>>> import numpy as np
>>> import numpy.linalg as la
>>> np.set_printoptions(precision=2, suppress=True, linewidth=160)
>>> rd = lambda a: np.round(a, 2) + 0
>>> X = 0.2 ** np.abs(np.subtract.outer(np.arange(10), np.arange(10)))
>>> print(rd(X))
[[1.   0.2  0.04 0.01 0.   0.   0.   0.   0.   0.  ]
 [0.2  1.   0.2  0.04 0.01 0.   0.   0.   0.   0.  ]
 [0.04 0.2  1.   0.2  0.04 0.01 0.   0.   0.   0.  ]
 [0.01 0.04 0.2  1.   0.2  0.04 0.01 0.   0.   0.  ]
 [0.   0.01 0.04 0.2  1.   0.2  0.04 0.01 0.   0.  ]
 [0.   0.   0.01 0.04 0.2  1.   0.2  0.04 0.01 0.  ]
 [0.   0.   0.   0.01 0.04 0.2  1.   0.2  0.04 0.01]
 [0.   0.   0.   0.   0.01 0.04 0.2  1.   0.2  0.04]
 [0.   0.   0.   0.   0.   0.01 0.04 0.2  1.   0.2 ]
 [0.   0.   0.   0.   0.   0.   0.01 0.04 0.2  1.  ]]
>>> x0 = np.ones(10)
>>> for _ in range(5):
...     x0 = X @ x0
...     x0 /= la.norm(x0)
...     print(round(x0 @ X @ x0, 2))
... 
1.45
1.45
1.46
1.46
1.46
>>> rd(x0)
array([0.19, 0.29, 0.34, 0.36, 0.37, 0.37, 0.36, 0.34, 0.29, 0.19])
>>> W = np.array([[2, 1, -1, -3],
...     [1, 1, 3, 0],
...     [2, -2, -1, -3],
...     [2, -3, 0, -2],
...     [-3, -1, 0, 0],
...     [-2, 0, 2, 2],
...     [-3, -3, 1, -3],
...     [-3, -3, 1, 3],
...     [-2, 3, 0, 0],
...     [-2, 1, 2, 2]])
>>> c = np.array([0, 1, 0, 0])
>>> H = np.maximum(X @ W + c, 0)
>>> print((H > 0).astype(int))
[[1 1 0 0]
 [1 1 1 0]
 [1 0 0 0]
 [1 0 1 0]
 [0 0 1 0]
 [0 0 1 1]
 [0 0 1 0]
 [0 0 1 1]
 [0 1 1 1]
 [0 1 1 1]]
>>> la.matrix_rank(H)
np.int64(4)
>>> basis = np.array([[0, 0, 4], [1, 5, 7], [3, 5, 0], [1, 4, 7]])
>>> (H @ basis).round(6).argmax(axis=1)
array([2, 1, 2, 2, 1, 1, 1, 2, 2, 2])
>>> w, vecs = la.eigh(X)
>>> rd(la.eigvalsh(X @ X))
array([0.46, 0.49, 0.55, 0.65, 0.79, 0.98, 1.24, 1.56, 1.89, 2.15])
>>> rd(w)
array([0.67, 0.7 , 0.74, 0.8 , 0.89, 0.99, 1.11, 1.25, 1.37, 1.47])
>>> print(rd(vecs @ np.diag(w) @ vecs.T))
[[1.   0.2  0.04 0.01 0.   0.   0.   0.   0.   0.  ]
 [0.2  1.   0.2  0.04 0.01 0.   0.   0.   0.   0.  ]
 [0.04 0.2  1.   0.2  0.04 0.01 0.   0.   0.   0.  ]
 [0.01 0.04 0.2  1.   0.2  0.04 0.01 0.   0.   0.  ]
 [0.   0.01 0.04 0.2  1.   0.2  0.04 0.01 0.   0.  ]
 [0.   0.   0.01 0.04 0.2  1.   0.2  0.04 0.01 0.  ]
 [0.   0.   0.   0.01 0.04 0.2  1.   0.2  0.04 0.01]
 [0.   0.   0.   0.   0.01 0.04 0.2  1.   0.2  0.04]
 [0.   0.   0.   0.   0.   0.01 0.04 0.2  1.   0.2 ]
 [0.   0.   0.   0.   0.   0.   0.01 0.04 0.2  1.  ]]
>>> Uu, sigma, vt = la.svd(X, full_matrices=False)
>>> rd(sigma)
array([1.47, 1.37, 1.25, 1.11, 0.99, 0.89, 0.8 , 0.74, 0.7 , 0.67])
>>> (sigma > 1e-8).sum()
np.int64(10)
>>> np.allclose(Uu * sigma @ vt, X)
True
>>> print(Uu.shape, sigma.shape, vt.shape)
(10, 10) (10,) (10, 10)
>>> rd(np.cumsum(sigma ** 2) / np.sum(sigma ** 2))
array([0.2 , 0.38, 0.52, 0.64, 0.73, 0.8 , 0.86, 0.91, 0.96, 1.  ])
>>> print(rd(Uu.T @ X @ vt.T))
[[1.47 0.   0.   0.   0.   0.   0.   0.   0.   0.  ]
 [0.   1.37 0.   0.   0.   0.   0.   0.   0.   0.  ]
 [0.   0.   1.25 0.   0.   0.   0.   0.   0.   0.  ]
 [0.   0.   0.   1.11 0.   0.   0.   0.   0.   0.  ]
 [0.   0.   0.   0.   0.99 0.   0.   0.   0.   0.  ]
 [0.   0.   0.   0.   0.   0.89 0.   0.   0.   0.  ]
 [0.   0.   0.   0.   0.   0.   0.8  0.   0.   0.  ]
 [0.   0.   0.   0.   0.   0.   0.   0.74 0.   0.  ]
 [0.   0.   0.   0.   0.   0.   0.   0.   0.7  0.  ]
 [0.   0.   0.   0.   0.   0.   0.   0.   0.   0.67]]
>>> w, vecs = la.eigh(X)
>>> x0 = np.array([2, 0, 0, 0, 2, 2, 1, 0, 1, 1])
>>> rd(vecs * np.maximum(w, 0) @ vecs.T)
array([[1.  , 0.2 , 0.04, 0.01, 0.  , 0.  , 0.  , 0.  , 0.  , 0.  ],
       [0.2 , 1.  , 0.2 , 0.04, 0.01, 0.  , 0.  , 0.  , 0.  , 0.  ],
       [0.04, 0.2 , 1.  , 0.2 , 0.04, 0.01, 0.  , 0.  , 0.  , 0.  ],
       [0.01, 0.04, 0.2 , 1.  , 0.2 , 0.04, 0.01, 0.  , 0.  , 0.  ],
       [0.  , 0.01, 0.04, 0.2 , 1.  , 0.2 , 0.04, 0.01, 0.  , 0.  ],
       [0.  , 0.  , 0.01, 0.04, 0.2 , 1.  , 0.2 , 0.04, 0.01, 0.  ],
       [0.  , 0.  , 0.  , 0.01, 0.04, 0.2 , 1.  , 0.2 , 0.04, 0.01],
       [0.  , 0.  , 0.  , 0.  , 0.01, 0.04, 0.2 , 1.  , 0.2 , 0.04],
       [0.  , 0.  , 0.  , 0.  , 0.  , 0.01, 0.04, 0.2 , 1.  , 0.2 ],
       [0.  , 0.  , 0.  , 0.  , 0.  , 0.  , 0.01, 0.04, 0.2 , 1.  ]])
>>> rd(x0 @ X @ x0 / (x0 @ x0)), rd(w[0]), rd(w[-1])
(np.float64(1.21), np.float64(0.67), np.float64(1.47))
>>> rd(la.eigvalsh(X[1:, 1:]))
array([0.68, 0.71, 0.76, 0.83, 0.94, 1.07, 1.21, 1.35, 1.46])
>>> rd(vecs * np.sqrt(w) @ vecs.T)
array([[0.99, 0.1 , 0.02, 0.  , 0.  , 0.  , 0.  , 0.  , 0.  , 0.  ],
       [0.1 , 0.99, 0.1 , 0.01, 0.  , 0.  , 0.  , 0.  , 0.  , 0.  ],
       [0.02, 0.1 , 0.99, 0.1 , 0.01, 0.  , 0.  , 0.  , 0.  , 0.  ],
       [0.  , 0.01, 0.1 , 0.99, 0.1 , 0.01, 0.  , 0.  , 0.  , 0.  ],
       [0.  , 0.  , 0.01, 0.1 , 0.99, 0.1 , 0.01, 0.  , 0.  , 0.  ],
       [0.  , 0.  , 0.  , 0.01, 0.1 , 0.99, 0.1 , 0.01, 0.  , 0.  ],
       [0.  , 0.  , 0.  , 0.  , 0.01, 0.1 , 0.99, 0.1 , 0.01, 0.  ],
       [0.  , 0.  , 0.  , 0.  , 0.  , 0.01, 0.1 , 0.99, 0.1 , 0.02],
       [0.  , 0.  , 0.  , 0.  , 0.  , 0.  , 0.01, 0.1 , 0.99, 0.1 ],
       [0.  , 0.  , 0.  , 0.  , 0.  , 0.  , 0.  , 0.02, 0.1 , 0.99]])
>>> arr = np.load("case6.npy")
>>> rd(arr)
array([[ 1.  ,  0.  ,  0.  ,  0.  ,  0.  ,  0.  ,  0.  ,  0.  ,  0.  ],
       [ 0.  ,  1.  ,  0.  ,  0.  ,  0.  ,  0.  ,  0.  ,  0.  ,  0.  ],
       [ 0.  ,  0.  ,  1.  ,  0.  ,  0.  ,  0.  ,  0.  ,  0.  ,  0.  ],
       [ 0.  ,  0.  ,  0.  ,  1.  ,  0.  ,  0.  ,  0.  ,  0.  ,  0.  ],
       [ 0.  ,  0.  ,  0.  ,  0.  ,  1.  ,  0.  ,  0.  ,  0.  ,  0.  ],
       [ 0.  ,  0.  ,  0.  ,  0.  ,  0.  ,  1.  ,  0.  ,  0.  ,  0.  ],
       [ 0.  ,  0.  ,  0.  ,  0.  ,  0.  ,  0.  ,  0.97, -0.26,  0.  ],
       [ 0.  ,  0.  ,  0.  ,  0.  ,  0.  ,  0.  ,  0.26,  0.97,  0.  ],
       [ 0.  ,  0.  ,  0.  ,  0.  ,  0.  ,  0.  ,  0.  ,  0.  ,  1.  ]])
>>> rng = np.random.default_rng(593039)
>>> labels = rng.permutation(9)
>>> labels
array([4, 8, 7, 5, 1, 2, 6, 3, 0])
>>> out = arr[labels][:, labels]
>>> rd(out)
array([[ 1.  ,  0.  ,  0.  ,  0.  ,  0.  ,  0.  ,  0.  ,  0.  ,  0.  ],
       [ 0.  ,  1.  ,  0.  ,  0.  ,  0.  ,  0.  ,  0.  ,  0.  ,  0.  ],
       [ 0.  ,  0.  ,  0.97,  0.  ,  0.  ,  0.  ,  0.26,  0.  ,  0.  ],
       [ 0.  ,  0.  ,  0.  ,  1.  ,  0.  ,  0.  ,  0.  ,  0.  ,  0.  ],
       [ 0.  ,  0.  ,  0.  ,  0.  ,  1.  ,  0.  ,  0.  ,  0.  ,  0.  ],
       [ 0.  ,  0.  ,  0.  ,  0.  ,  0.  ,  1.  ,  0.  ,  0.  ,  0.  ],
       [ 0.  ,  0.  , -0.26,  0.  ,  0.  ,  0.  ,  0.97,  0.  ,  0.  ],
       [ 0.  ,  0.  ,  0.  ,  0.  ,  0.  ,  0.  ,  0.  ,  1.  ,  0.  ],
       [ 0.  ,  0.  ,  0.  ,  0.  ,  0.  ,  0.  ,  0.  ,  0.  ,  1.  ]])
>>> rd(np.trace(out))
np.float64(8.93)
>>> print(np.allclose(out, arr))
False
>>> Uu, sigma, vt = la.svd(arr, full_matrices=False)
>>> rd(Uu.T @ arr @ vt.T)
array([[1., 0., 0., 0., 0., 0., 0., 0., 0.],
       [0., 1., 0., 0., 0., 0., 0., 0., 0.],
       [0., 0., 1., 0., 0., 0., 0., 0., 0.],
       [0., 0., 0., 1., 0., 0., 0., 0., 0.],
       [0., 0., 0., 0., 1., 0., 0., 0., 0.],
       [0., 0., 0., 0., 0., 1., 0., 0., 0.],
       [0., 0., 0., 0., 0., 0., 1., 0., 0.],
       [0., 0., 0., 0., 0., 0., 0., 1., 0.],
       [0., 0., 0., 0., 0., 0., 0., 0., 1.]])
>>> print((sigma > 1e-8).sum())
9
>>> print(rd(sigma / sigma[0]))
[1. 1. 1. 1. 1. 1. 1. 1. 1.]
>>> low = la.cholesky(X)
>>> la.eigvalsh(X).min() > 0
np.True_
>>> np.diag(low) ** 2
array([1.  , 0.96, 0.96, 0.96, 0.96, 0.96, 0.96, 0.96, 0.96, 0.96])
>>> rd(low @ low.T)
array([[1.  , 0.2 , 0.04, 0.01, 0.  , 0.  , 0.  , 0.  , 0.  , 0.  ],
       [0.2 , 1.  , 0.2 , 0.04, 0.01, 0.  , 0.  , 0.  , 0.  , 0.  ],
       [0.04, 0.2 , 1.  , 0.2 , 0.04, 0.01, 0.  , 0.  , 0.  , 0.  ],
       [0.01, 0.04, 0.2 , 1.  , 0.2 , 0.04, 0.01, 0.  , 0.  , 0.  ],
       [0.  , 0.01, 0.04, 0.2 , 1.  , 0.2 , 0.04, 0.01, 0.  , 0.  ],
       [0.  , 0.  , 0.01, 0.04, 0.2 , 1.  , 0.2 , 0.04, 0.01, 0.  ],
       [0.  , 0.  , 0.  , 0.01, 0.04, 0.2 , 1.  , 0.2 , 0.04, 0.01],
       [0.  , 0.  , 0.  , 0.  , 0.01, 0.04, 0.2 , 1.  , 0.2 , 0.04],
       [0.  , 0.  , 0.  , 0.  , 0.  , 0.01, 0.04, 0.2 , 1.  , 0.2 ],
       [0.  , 0.  , 0.  , 0.  , 0.  , 0.  , 0.01, 0.04, 0.2 , 1.  ]])
>>> def softmax(z):
...     e = np.exp(z - z.max(axis=-1, keepdims=True))
...     return e / e.sum(axis=-1, keepdims=True)
... 
>>> rd(softmax(arr[8] + 2))
array([0.09, 0.09, 0.09, 0.09, 0.09, 0.09, 0.09, 0.09, 0.25])
>>> rd(softmax(10 * arr[8]))
array([0., 0., 0., 0., 0., 0., 0., 0., 1.])
>>> rd(softmax(arr).sum(axis=1))
array([1., 1., 1., 1., 1., 1., 1., 1., 1.])
>>> att = arr @ arr.T / np.sqrt(9)
>>> rd(softmax(att)[8] @ arr)
array([0.11, 0.11, 0.11, 0.11, 0.11, 0.11, 0.13, 0.08, 0.15])
>>> softmax(att).round(6).argmax(axis=1)
array([0, 1, 2, 3, 4, 5, 6, 7, 8])
>>> rd(softmax(att + np.triu(np.full(att.shape, -np.inf), 1)))
array([[1.  , 0.  , 0.  , 0.  , 0.  , 0.  , 0.  , 0.  , 0.  ],
       [0.42, 0.58, 0.  , 0.  , 0.  , 0.  , 0.  , 0.  , 0.  ],
       [0.29, 0.29, 0.41, 0.  , 0.  , 0.  , 0.  , 0.  , 0.  ],
       [0.23, 0.23, 0.23, 0.32, 0.  , 0.  , 0.  , 0.  , 0.  ],
       [0.19, 0.19, 0.19, 0.19, 0.26, 0.  , 0.  , 0.  , 0.  ],
       [0.16, 0.16, 0.16, 0.16, 0.16, 0.22, 0.  , 0.  , 0.  ],
       [0.14, 0.14, 0.14, 0.14, 0.14, 0.14, 0.19, 0.  , 0.  ],
       [0.12, 0.12, 0.12, 0.12, 0.12, 0.12, 0.12, 0.17, 0.  ],
       [0.11, 0.11, 0.11, 0.11, 0.11, 0.11, 0.11, 0.11, 0.15]])
